$ python -q
>>> import numpy as np
>>> from numpy import linalg as LA
>>> np.set_printoptions(suppress=True, linewidth=120)
>>> data = np.array([[-0.8, 0.99, 0.92],
...     [-1.0, -0.14, -0.33],
...     [-0.07, 0.95, 0.85],
...     [-0.56, 0.42, 0.25],
...     [0.0, 1.0, 0.97],
...     [-0.98, -0.96, -0.89],
...     [-0.99, 0.44, 0.12],
...     [-0.65, -0.81, -0.68],
...     [-0.99, 0.54, 0.24],
...     [-0.96, -0.35, -0.36],
...     [-0.89, 0.46, 0.24],
...     [-1.0, 0.96, 0.75],
...     [-1.0, 0.93, 0.71],
...     [-1.0, 0.41, 0.0],
...     [-0.15, -0.92, -0.79],
...     [-0.83, 0.98, 0.9],
...     [1.0, 0.87, 0.84],
...     [-0.95, 0.99, 0.94]])
>>> B = np.c_[data[:, :2] @ np.array([[-2, 5], [1, 0]]), np.array([0, 0, 1, 1, 1, 2, 3, 2, 1, 2, 0, 2, 3, 3, 1, 0, 3, 3])]
>>> B.round(2)
array([[ 2.59, -4.  ,  0.  ],
       [ 1.86, -5.  ,  0.  ],
       [ 1.09, -0.35,  1.  ],
       [ 1.54, -2.8 ,  1.  ],
       [ 1.  ,  0.  ,  1.  ],
       [ 1.  , -4.9 ,  2.  ],
       [ 2.42, -4.95,  3.  ],
       [ 0.49, -3.25,  2.  ],
       [ 2.52, -4.95,  1.  ],
       [ 1.57, -4.8 ,  2.  ],
       [ 2.24, -4.45,  0.  ],
       [ 2.96, -5.  ,  2.  ],
       [ 2.93, -5.  ,  3.  ],
       [ 2.41, -5.  ,  3.  ],
       [-0.62, -0.75,  1.  ],
       [ 2.64, -4.15,  0.  ],
       [-1.13,  5.  ,  3.  ],
       [ 2.89, -4.75,  3.  ]])
>>> np.round(LA.norm(B - data @ LA.lstsq(data, B)[0], axis=0), 2) + 0
array([0.  , 0.  , 6.13])
>>> LA.matrix_rank(np.c_[data, B])
np.int64(4)
>>> proj = B @ LA.solve(B.T @ B, B.T)
>>> LA.matrix_rank(np.eye(18) - proj)
np.int64(15)
>>> np.round(LA.eigvalsh(proj), 2) + 0
array([0., 0., 0., 0., 0., 0., 0., 0., 0., 0., 0., 0., 0., 0., 0., 1., 1., 1.])
>>> x = np.array([0, 0, -1])
>>> target = data @ x
>>> np.round(LA.solve(data.T @ data, data.T @ target), 2) + 0
array([ 0.,  0., -1.])
>>> np.round(LA.pinv(data) @ data, 2) + 0
array([[1., 0., 0.],
       [0., 1., 0.],
       [0., 0., 1.]])
>>> target
array([-0.92,  0.33, -0.85, -0.25, -0.97,  0.89, -0.12,  0.68, -0.24,  0.36, -0.24, -0.75, -0.71,  0.  ,  0.79, -0.9 ,
       -0.84, -0.94])
>>> rng = np.random.default_rng(60)
>>> target = target + 0.05 * rng.normal(size=18)
>>> target.round(2)
array([-0.97,  0.31, -0.81, -0.31, -1.03,  0.94, -0.06,  0.77, -0.25,  0.41, -0.21, -0.74, -0.67,  0.02,  0.88, -0.86,
       -0.86, -0.9 ])
>>> coef, *_ = LA.lstsq(data, target)
>>> coef.round()
array([-0., -0., -1.])
>>> round(LA.norm(target - data @ coef), 2)
np.float64(0.17)
>>> mat = np.load("dump.npy")
>>> mat.round(2)
array([[ 0.4 ,  0.4 , -0.28],
       [ 0.4 ,  0.4 , -0.28],
       [-0.28, -0.28,  0.2 ]])
>>> Xc = data - data.mean(axis=0)
>>> U, sv, vt = LA.svd(Xc, full_matrices=False)
>>> LA.matrix_rank(Xc)
np.int64(3)
>>> np.round(vt[0] * np.sign(vt[0, np.abs(vt[0]).argmax()]), 2)
array([0.15, 0.73, 0.67])
>>> np.abs(vt[0]).argmax()
np.int64(1)
>>> sv.round(2)
array([3.95, 2.16, 0.34])
>>> (np.sign(U[:, 0]) == np.sign(U[0, 0])).astype(int)
array([1, 0, 1, 1, 1, 0, 0, 0, 1, 0, 1, 1, 1, 0, 0, 1, 1, 1])
>>> U, sv, vt = LA.svd(mat, full_matrices=False)
>>> (sv > 1e-8).sum()
np.int64(1)
>>> B = mat + rng.integers(-2, 3, (3, 1)) @ rng.integers(-2, 3, (1, 3))
>>> B.round(2)
array([[-3.6 ,  2.4 , -2.28],
       [ 0.4 ,  0.4 , -0.28],
       [-4.28,  1.72, -1.8 ]])
>>> np.round(LA.svd(B - mat, compute_uv=False), 2) + 0
array([6.93, 0.  , 0.  ])
>>> np.abs(B - mat).sum(axis=1)
array([8., 0., 8.])
>>> np.round(np.kron(np.eye(2, dtype=int), mat), 2)
array([[ 0.4 ,  0.4 , -0.28,  0.  ,  0.  , -0.  ],
       [ 0.4 ,  0.4 , -0.28,  0.  ,  0.  , -0.  ],
       [-0.28, -0.28,  0.2 , -0.  , -0.  ,  0.  ],
       [ 0.  ,  0.  , -0.  ,  0.4 ,  0.4 , -0.28],
       [ 0.  ,  0.  , -0.  ,  0.4 ,  0.4 , -0.28],
       [-0.  , -0.  ,  0.  , -0.28, -0.28,  0.2 ]])
>>> np.einsum("ii->", mat)
np.float64(1.0)
>>> np.round(LA.matrix_power(mat, 4), 2)
array([[ 0.4 ,  0.4 , -0.28],
       [ 0.4 ,  0.4 , -0.28],
       [-0.28, -0.28,  0.2 ]])
>>> np.round(mat @ mat, 2)
array([[ 0.4 ,  0.4 , -0.28],
       [ 0.4 ,  0.4 , -0.28],
       [-0.28, -0.28,  0.2 ]])
>>> np.allclose(mat @ mat.T, mat.T @ mat)
True
>>> np.round((mat + mat.T) / 2, 2)
array([[ 0.4 ,  0.4 , -0.28],
       [ 0.4 ,  0.4 , -0.28],
       [-0.28, -0.28,  0.2 ]])
>>> (mat - mat.T) / 2
array([[0., 0., 0.],
       [0., 0., 0.],
       [0., 0., 0.]])
>>> X = np.array([[0, 2, 1, -2], [0, 2, 1, -2]])
>>> B = X / LA.norm(X, axis=1, keepdims=True)
>>> C2 = B @ B.T
>>> C2.round(2)
array([[1., 1.],
       [1., 1.]])
>>> C2[0].round(2)
array([1., 1.])
>>> np.round(LA.norm(B, axis=1), 2)
array([1., 1.])
>>> U, sv, vt = LA.svd(X, full_matrices=False)
>>> (sv > 1e-8).sum()
np.int64(1)
>>> np.round(sv / sv[0], 2) + 0
array([1., 0.])
>>> np.allclose(U * sv @ vt, X)
True
>>> np.round(U.T @ U, 2) + 0
array([[1., 0.],
       [0., 1.]])
>>> r = LA.matrix_rank(X)
>>> r
np.int64(1)
>>> null = LA.svd(X)[2][r:].T
>>> LA.matrix_rank(X.T @ X), LA.matrix_rank(X @ X.T)
(np.int64(1), np.int64(1))
>>> [int(LA.matrix_rank(X[:, :j + 1])) for j in range(4)]
[0, 1, 1, 1]
>>> null.shape
(4, 3)
>>> np.round(X @ null, 2) + 0
array([[0., 0., 0.],
       [0., 0., 0.]])
>>> [int(LA.matrix_rank(np.delete(X, i, axis=0))) for i in range(2)]
[1, 1]
>>> [int(LA.matrix_rank(X[:i])) for i in range(1, len(X) + 1)]
[1, 1]
>>> M = np.load("out6.npy")
>>> M
array([[ 6.32,  1.94,  6.04],
       [ 5.51,  1.28,  4.88],
       [ 5.8 ,  0.18,  5.67],
       [ 4.38,  3.3 ,  1.6 ],
       [ 1.17,  0.76,  7.84],
       [-0.72,  1.92,  5.69],
       [ 4.61,  1.25,  4.  ],
       [ 1.05,  1.08,  6.18],
       [ 4.53,  3.16,  3.05],
       [-1.63,  1.52,  6.37],
       [ 0.13,  1.35,  6.78],
       [-1.75, -0.57,  5.54],
       [ 5.77,  0.22,  4.96],
       [ 5.92, -0.29,  4.24],
       [ 7.63, -0.61,  6.41],
       [ 6.72,  3.12,  0.74]])
>>> Xc = (M - M.mean(axis=0)) / M.std(axis=0)
>>> Xc.std(axis=0)
array([1., 1., 1.])
>>> coef = LA.lstsq(np.delete(Xc, 2, axis=1), Xc[:, 2])[0]
>>> np.round(1 - np.var(Xc[:, 2] - np.delete(Xc, 2, axis=1) @ coef), 2)
np.float64(0.54)
>>> np.abs(coef).argmax()
np.int64(1)
>>> coef.round(2)
array([-0.42, -0.59])
>>> labels = M[:, 1] > np.median(M[:, 1])
>>> u = M[labels].mean(axis=0) - M[~labels].mean(axis=0)
>>> round(float((((M - M.mean(axis=0)) @ u > 0) == labels).mean()), 2)
0.81
>>> labels.astype(int)
array([1, 1, 0, 1, 0, 1, 0, 0, 1, 1, 1, 0, 0, 0, 0, 1])
>>> ((M - M.mean(axis=0)) @ u > 0).astype(int)
array([0, 0, 0, 1, 0, 1, 1, 0, 1, 1, 1, 0, 0, 0, 0, 1])
>>> proj = M @ LA.solve(M.T @ M, M.T)
>>> np.allclose(proj @ proj, proj)
True
>>> np.trace(proj)
np.float64(3.0)
>>> dist = LA.norm(data[:, None] - data[None], axis=-1)
>>> np.unravel_index(dist.round(6).argmax(), dist.shape)
(np.int64(5), np.int64(16))
>>> dist[3].round(6).argsort(kind="stable")[:4]
array([ 3, 10,  8,  6])
>>> dist[3].round(2)
array([0.91, 0.92, 0.94, 0.  , 1.08, 1.84, 0.45, 1.54, 0.45, 1.06, 0.33, 0.86, 0.82, 0.51, 1.75, 0.9 , 1.73, 0.98])
>>> sv = 20 * 0.2 ** np.arange(3)
>>> F = rng.normal(size=(10, 3)) * rng.permutation(sv)
>>> F.round(2)
array([[ -0.01,   0.02, -22.42],
       [ -1.  ,   5.24,  28.57],
       [  1.23,  -2.97, -19.23],
       [ -0.19,   2.19,  19.06],
       [  0.42,   1.51,  -0.15],
       [ -0.39,   3.31, -27.19],
       [  1.36,  -1.91, -39.05],
       [  0.34,   1.13,  20.76],
       [  0.69,  -1.06,  18.72],
       [ -0.49,   1.05, -28.7 ]])
>>> # column 2 is much longer than the rest
>>> W2 = F[[5, 4]].astype(float)
>>> for _ in range(5):
...     labels = LA.norm(F[:, None] - W2, axis=-1).argmin(axis=1)
...     W2 = np.array([F[labels == j].mean(axis=0) for j in range(2)])
... 
>>> labels
array([0, 1, 0, 1, 1, 0, 0, 1, 1, 0])
>>> np.abs(W2[1] - W2[0]).argmax()
np.int64(2)
>>> U, sv, vt = LA.svd(F, full_matrices=False)
>>> np.round(np.sqrt((sv ** 2).sum()), 2), np.round(LA.norm(F), 2)
(np.float64(77.39), np.float64(77.39))
>>> np.round(sv / sv[0], 2)
array([1.  , 0.1 , 0.02])
>>> U.shape, sv.shape, vt.shape
((10, 3), (3,), (3, 3))
>>> (sv > 1e-8).sum()
np.int64(3)
>>> E = np.load("w.npy")
>>> E
array([[7, 4, 0],
       [4, 2, 0],
       [7, 4, 0],
       [4, 2, 0],
       [4, 2, 0],
       [7, 4, 0],
       [1, 0, 0],
       [7, 4, 0],
       [1, 0, 0],
       [4, 2, 0],
       [4, 2, 0],
       [4, 2, 0],
       [4, 2, 0],
       [4, 2, 0],
       [7, 4, 0],
       [7, 4, 0],
       [4, 2, 0],
       [1, 0, 0],
       [7, 4, 0]])
>>> # rows 0 and 2 are equal
>>> round(np.trace(LA.pinv(E) @ E), 2)
np.float64(2.0)
>>> np.argsort(-LA.norm(E, axis=0).round(6), kind="stable")[:3]
array([0, 1, 2])
>>> round(LA.norm(E, 2) / LA.norm(E), 2)
np.float64(1.0)
>>> LA.cond(E) > 100
np.True_
>>> [round(float(x), 2) for x in LA.svd(E, compute_uv=False)[:3]]
[25.24, 1.05, 0.0]
>>> m1 = np.array([[1, -3, 9, -27], [1, -2, 4, -8], [1, -1, 1, -1], [1, 0, 0, 0]])
>>> x = np.array([2, 2, 1, -2])
>>> h = np.maximum(m1 @ x, 0)
>>> np.round(np.tanh(m1 @ x), 2)
array([1.  , 1.  , 1.  , 0.96])
>>> np.flatnonzero(h > 1e-9)
array([0, 1, 2, 3])
>>> m1.T @ h
array([   82,  -216,   606, -1740])
>>> U, sv, vt = LA.svd(m1)
>>> np.argmax(sv[:-1] / (sv[1:] + 1e-6)) + 1
np.int64(1)
>>> sv.round(2)
array([30.07,  2.24,  0.92,  0.19])
>>> B = U[:, :1] @ np.diag(sv[:1]) @ vt[:1]
>>> LA.matrix_rank(B)
np.int64(1)
>>> B.round(2) + 0
array([[  1.24,  -3.34,   9.35, -26.82],
       [  0.39,  -1.06,   2.97,  -8.51],
       [  0.06,  -0.17,   0.47,  -1.33],
       [  0.  ,  -0.01,   0.01,  -0.04]])
>>> round(float(LA.norm(m1 - B) / LA.norm(m1)), 2)
0.08
>>> round(float(LA.norm(m1 - B, 2)), 2), np.round(sv[1], 2)
(2.24, np.float64(2.24))
>>> np.round(B.ravel(order="F"), 2) + 0
array([  1.24,   0.39,   0.06,   0.  ,  -3.34,  -1.06,  -0.17,  -0.01,   9.35,   2.97,   0.47,   0.01, -26.82,  -8.51,
        -1.33,  -0.04])
>>> np.round(B.reshape(-1, 2), 2) + 0
array([[  1.24,  -3.34],
       [  9.35, -26.82],
       [  0.39,  -1.06],
       [  2.97,  -8.51],
       [  0.06,  -0.17],
       [  0.47,  -1.33],
       [  0.  ,  -0.01],
       [  0.01,  -0.04]])
>>> t3 = B.reshape(4, 2, -1)
>>> t3.shape
(4, 2, 2)
>>> np.round(np.einsum("ihd,ihd->ih", t3, t3), 2) + 0
array([[ 12.69, 806.98],
       [  1.28,  81.15],
       [  0.03,   2.  ],
       [  0.  ,   0.  ]])
>>> np.round(np.swapaxes(t3, 1, 2)[1], 2)
array([[ 0.39,  2.97],
       [-1.06, -8.51]])
>>> B = m1 / np.sqrt((m1 ** 2).mean(axis=1, keepdims=True))
>>> m1 - m1.mean(axis=1, keepdims=True)
array([[  6.  ,   2.  ,  14.  , -22.  ],
       [  2.25,  -0.75,   5.25,  -6.75],
       [  1.  ,  -1.  ,   1.  ,  -1.  ],
       [  0.75,  -0.25,  -0.25,  -0.25]])
>>> LA.matrix_rank(B) == LA.matrix_rank(m1)
np.True_
>>> np.round(LA.norm(B, axis=1), 2)
array([2., 2., 2., 2.])
>>> B[1].round(2)
array([ 0.22, -0.43,  0.87, -1.74])
>>> B = np.array([[2.1, 1.1], [0.1, 1.0], [1.3, 0.0]])
>>> W2 = np.array([[0.3, 0.8, 2.3], [1.5, -1.0, -1.2]])
>>> arr = B @ W2
>>> arr.round(2)
array([[ 2.28,  0.58,  3.51],
       [ 1.53, -0.92, -0.97],
       [ 0.39,  1.04,  2.99]])
>>> # looks like rank 2
>>> B = np.array([[3, 0], [-2, -1]])
>>> W2 = np.kron(B, arr)
>>> LA.matrix_rank(W2)
np.int64(4)
>>> np.round(LA.norm(W2, 2), 2), round(float(LA.norm(B, 2) * LA.norm(arr, 2)), 2)
(np.float64(18.91), 18.91)
>>> u, v = arr[0], arr[1]
>>> np.round(u @ u, 2)
np.float64(17.85)
>>> p = (u @ v) / (u @ u) * u
>>> p.round(2)
array([-0.06, -0.01, -0.09])
>>> np.round(v - p, 2)
array([ 1.59, -0.91, -0.88])
>>> round(float(LA.norm(u + v) ** 2 + LA.norm(u - v) ** 2), 2)
43.97
>>> round(LA.det(arr.T), 2)
np.float64(-0.0)
>>> np.round(np.poly(arr), 2) + 0
array([ 1.  , -4.35,  0.72,  0.  ])
>>> np.round(LA.eigvals(arr), 2) + 0
array([0.  , 0.17, 4.18])
>>> np.round(LA.eigvals(arr).sum().real, 2)
np.float64(4.35)
